$ python3 -q
>>> import numpy as np
>>> np.set_printoptions(precision=3, suppress=True, linewidth=140)
>>> def rd(a):
...     return np.round(a, 3) + 0
... 
>>> feats = np.load("m.npy")
>>> feats
array([[-1.042,  1.981, -0.989,  0.029, -5.027],
       [-1.024,  1.993,  1.01 , -2.007,  0.999],
       [-0.002,  0.007, -1.967,  1.994, -6.021]])
>>> x = np.array([0, 0, 2, 2, 0])
>>> h1 = np.maximum(feats @ x, 0)
>>> rd(np.tanh(feats @ x))
array([-0.958, -0.964,  0.054])
>>> np.flatnonzero(h1 > 1e-9)
array([2])
>>> rd(np.maximum(feats @ x, 0) - np.maximum(-feats @ x, 0))
array([-1.92 , -1.994,  0.054])
>>> feats * (h1 > 1e-9)[:, None]
array([[-0.   ,  0.   , -0.   ,  0.   , -0.   ],
       [-0.   ,  0.   ,  0.   , -0.   ,  0.   ],
       [-0.002,  0.007, -1.967,  1.994, -6.021]])
>>> rd(np.maximum(feats @ (3 * x), 0))
array([0.   , 0.   , 0.162])
>>> rd(h1)
array([0.   , 0.   , 0.054])
>>> rd(feats.T @ h1)
array([ 0.   ,  0.   , -0.106,  0.108, -0.325])
>>> rd(feats - feats[0])
array([[ 0.   ,  0.   ,  0.   ,  0.   ,  0.   ],
       [ 0.018,  0.012,  1.999, -2.036,  6.026],
       [ 1.04 , -1.974, -0.978,  1.965, -0.994]])
>>> feats.sum(axis=1)
array([-5.048,  0.971, -5.989])
>>> np.linalg.matrix_rank(feats)
np.int64(3)
>>> rd(np.diff(feats, axis=0))
array([[ 0.018,  0.012,  1.999, -2.036,  6.026],
       [ 1.022, -1.986, -2.977,  4.001, -7.02 ]])
>>> rd(np.linalg.svd(feats, compute_uv=False))
array([8.499, 3.767, 0.023])
>>> rng = np.random.default_rng(227)
>>> B = feats + rng.integers(-2, 3, (3, 2)) @ rng.integers(-2, 3, (2, 5))
>>> rd(B)
array([[ -1.042,   1.981,  -0.989,   0.029,  -5.027],
       [ -2.024,   2.993,   1.01 ,  -4.007,   2.999],
       [  3.998,   2.007,   2.033,   9.994, -14.021]])
>>> np.linalg.matrix_rank(B - feats, tol=1e-8)
np.int64(2)
>>> U, s, vt = np.linalg.svd(feats)
>>> rd(s)
array([8.499, 3.767, 0.023])
>>> B = U[:, :2] @ np.diag(s[:2]) @ vt[:2]
>>> np.linalg.matrix_rank(B)
np.int64(2)
>>> np.linalg.matrix_rank(feats, rtol=0.05)
np.int64(2)
>>> rd(np.linalg.norm(feats - B) / np.linalg.norm(feats))
np.float64(0.002)
>>> rd(np.linalg.norm(feats - B, 2)), rd(s[2])
(np.float64(0.023), np.float64(0.023))
>>> E = np.loadtxt("arr.csv", delimiter=",")
>>> E
array([[ 2.,  1.,  2.,  7.,  0.],
       [ 4.,  5.,  4.,  4.,  0.],
       [ 6.,  2.,  3.,  0.,  0.],
       [ 5.,  4.,  1.,  0.,  0.],
       [ 0.,  0.,  0.,  0., -2.]])
>>> x = np.array([1, 0, 2, -1, -3])
>>> rhs = E @ x
>>> rhs
array([-1.,  8., 12.,  7.,  6.])
>>> rd(np.linalg.solve(E, 2 * rhs))
array([ 2.,  0.,  4., -2., -6.])
>>> rd(np.linalg.solve(E, rhs + E[:, 4]))
array([ 1.,  0.,  2., -1., -2.])
>>> rd(np.linalg.solve(E.T, E[2]))
array([0., 0., 1., 0., 0.])
>>> mat = np.load("layer11.npy")
>>> mat
array([[0, 0, 8],
       [0, 5, 0],
       [3, 0, 0]])
>>> lab = rng.permutation(3)
>>> lab
array([1, 0, 2])
>>> B = mat[lab][:, lab]
>>> rd(np.sort(np.abs(np.linalg.eigvals(B))))
array([4.899, 4.899, 5.   ])
>>> B
array([[5, 0, 0],
       [0, 0, 8],
       [0, 3, 0]])
>>> np.allclose(B, mat)
False
>>> np.diag(B)
array([5, 0, 0])
>>> np.trace(B)
np.int64(5)
>>> T = np.stack([mat, 5 * mat, mat[::-1]])
>>> np.linalg.matrix_rank(T)
array([3, 3, 3])
>>> (T @ mat.T).shape
(3, 3, 3)
>>> np.linalg.matrix_rank(T.reshape(3, -1))
np.int64(2)
>>> B = mat / np.sqrt((mat ** 2).mean(axis=1, keepdims=True))
>>> rd(mat - mat.mean(axis=1, keepdims=True))
array([[-2.667, -2.667,  5.333],
       [-1.667,  3.333, -1.667],
       [ 2.   , -1.   , -1.   ]])
